$ ipython --no-banner

In [1]: import numpy as np

In [2]: np.set_printoptions(precision=2, suppress=True, linewidth=140)

In [3]: mat = np.loadtxt("test1.csv", delimiter=",")

In [4]: mat
Out[4]: 
array([[15.,  6., 12.,  3., 11.,  5., 14.,  5.,  6., 12.,  4., 11.,  2.],
       [ 6.,  7.,  4.,  0., 10.,  5.,  4.,  5.,  5.,  9.,  6.,  7.,  3.],
       [12.,  4., 16.,  6., 12., 11., 14.,  8.,  9., 11.,  5., 11.,  2.],
       [ 3.,  0.,  6.,  6.,  6.,  6.,  4.,  1.,  3.,  2.,  4.,  3.,  1.],
       [11., 10., 12.,  6., 22., 14., 12.,  9., 11., 16., 14., 13.,  7.],
       [ 5.,  5., 11.,  6., 14., 18.,  6.,  9.,  9., 10., 13., 14.,  6.],
       [14.,  4., 14.,  4., 12.,  6., 20.,  6.,  8., 14.,  4., 10.,  4.],
       [ 5.,  5.,  8.,  1.,  9.,  9.,  6.,  8.,  7.,  9.,  5.,  8.,  3.],
       [ 6.,  5.,  9.,  3., 11.,  9.,  8.,  7.,  9., 10.,  7.,  7.,  2.],
       [12.,  9., 11.,  2., 16., 10., 14.,  9., 10., 18.,  8., 13.,  6.],
       [ 4.,  6.,  5.,  4., 14., 13.,  4.,  5.,  7.,  8., 17., 12.,  6.],
       [11.,  7., 11.,  3., 13., 14., 10.,  8.,  7., 13., 12., 19.,  7.],
       [ 2.,  3.,  2.,  1.,  7.,  6.,  4.,  3.,  2.,  6.,  6.,  7.,  6.]])

In [5]: # symmetric, so the eigenvalues are real

In [6]: A2 = mat / np.sqrt((mat ** 2).mean(axis=1, keepdims=True))

In [7]: np.linalg.matrix_rank(mat - mat.mean(axis=1, keepdims=True))
Out[7]: np.int64(9)

In [8]: np.linalg.matrix_rank(A2) == np.linalg.matrix_rank(mat)
Out[8]: np.True_

In [9]: np.linalg.norm(A2, axis=1)
Out[9]: array([3.61, 3.61, 3.61, 3.61, 3.61, 3.61, 3.61, 3.61, 3.61, 3.61, 3.61, 3.61, 3.61])

In [10]: f, v = mat[11], mat[9]

In [11]: f @ v
Out[11]: np.float64(1571.0)

In [12]: pr = (f @ v) / (f @ f) * f

In [13]: np.round((v - pr) @ f, 2)
Out[13]: np.float64(0.0)

In [14]: pr
Out[14]: array([10.79,  6.87, 10.79,  2.94, 12.76, 13.74,  9.81,  7.85,  6.87, 12.76, 11.78, 18.64,  6.87])

In [15]: round(np.linalg.norm(f + v) ** 2 + np.linalg.norm(f - v) ** 2, 2)
Out[15]: np.float64(6554.0)

In [16]: th = np.radians(15)

In [17]: r_ = np.eye(13)

In [18]: r_[1, 1] = r_[9, 9] = np.cos(th)

In [19]: r_[1, 9], r_[9, 1] = -np.sin(th), np.sin(th)

In [20]: A2 = mat @ r_.T

In [21]: np.allclose(mat @ mat.T, A2 @ A2.T)
Out[21]: True

In [22]: round(np.linalg.det(r_), 2), np.round(np.trace(r_), 2)
Out[22]: (np.float64(1.0), np.float64(12.93))

In [23]: np.round(np.linalg.svd(mat, compute_uv=False), 2) + 0, np.round(np.linalg.svd(A2, compute_uv=False), 2) + 0
Out[23]: 
(array([114.25,  25.35,  12.75,   9.49,   8.28,   5.53,   3.48,   1.53,   0.34,   0.  ,   0.  ,   0.  ,   0.  ]),
 array([114.25,  25.35,  12.75,   9.49,   8.28,   5.53,   3.48,   1.53,   0.34,   0.  ,   0.  ,   0.  ,   0.  ]))

In [24]: np.abs(A2 - mat).max(axis=0)
Out[24]: array([0.  , 4.97, 0.  , 0.  , 0.  , 0.  , 0.  , 0.  , 0.  , 2.04, 0.  , 0.  , 0.  ])

In [25]: m1 = np.array([[0, 0, 0, 0, 2, 1, 2, 1, 1],
    ...:     [0, 2, 1, 0, 0, 1, 0, 1, 1],
    ...:     [2, 0, 1, 0, 2, 1, 1, 1, 1],
    ...:     [2, 0, 1, 1, 0, 1, 1, 1, 2]])

In [26]: m1
Out[26]: 
array([[0, 0, 0, 0, 2, 1, 2, 1, 1],
       [0, 2, 1, 0, 0, 1, 0, 1, 1],
       [2, 0, 1, 0, 2, 1, 1, 1, 1],
       [2, 0, 1, 1, 0, 1, 1, 1, 2]])

In [27]: th = np.radians(78)

In [28]: r_ = np.eye(9)

In [29]: r_[0, 0] = r_[8, 8] = np.cos(th)

In [30]: r_[0, 8], r_[8, 0] = -np.sin(th), np.sin(th)

In [31]: r_
Out[31]: 
array([[ 0.21,  0.  ,  0.  ,  0.  ,  0.  ,  0.  ,  0.  ,  0.  , -0.98],
       [ 0.  ,  1.  ,  0.  ,  0.  ,  0.  ,  0.  ,  0.  ,  0.  ,  0.  ],
       [ 0.  ,  0.  ,  1.  ,  0.  ,  0.  ,  0.  ,  0.  ,  0.  ,  0.  ],
       [ 0.  ,  0.  ,  0.  ,  1.  ,  0.  ,  0.  ,  0.  ,  0.  ,  0.  ],
       [ 0.  ,  0.  ,  0.  ,  0.  ,  1.  ,  0.  ,  0.  ,  0.  ,  0.  ],
       [ 0.  ,  0.  ,  0.  ,  0.  ,  0.  ,  1.  ,  0.  ,  0.  ,  0.  ],
       [ 0.  ,  0.  ,  0.  ,  0.  ,  0.  ,  0.  ,  1.  ,  0.  ,  0.  ],
       [ 0.  ,  0.  ,  0.  ,  0.  ,  0.  ,  0.  ,  0.  ,  1.  ,  0.  ],
       [ 0.98,  0.  ,  0.  ,  0.  ,  0.  ,  0.  ,  0.  ,  0.  ,  0.21]])

In [32]: A2 = m1 @ r_.T

In [33]: np.linalg.svd(m1, compute_uv=False), np.linalg.svd(A2, compute_uv=False)
Out[33]: (array([5.6 , 2.64, 2.22, 1.33]), array([5.6 , 2.64, 2.22, 1.33]))

In [34]: round(float(np.linalg.det(r_)), 2), np.round(np.trace(r_), 2)
Out[34]: (1.0, np.float64(7.42))

In [35]: A2
Out[35]: 
array([[-0.98,  0.  ,  0.  ,  0.  ,  2.  ,  1.  ,  2.  ,  1.  ,  0.21],
       [-0.98,  2.  ,  1.  ,  0.  ,  0.  ,  1.  ,  0.  ,  1.  ,  0.21],
       [-0.56,  0.  ,  1.  ,  0.  ,  2.  ,  1.  ,  1.  ,  1.  ,  2.16],
       [-1.54,  0.  ,  1.  ,  1.  ,  0.  ,  1.  ,  1.  ,  1.  ,  2.37]])
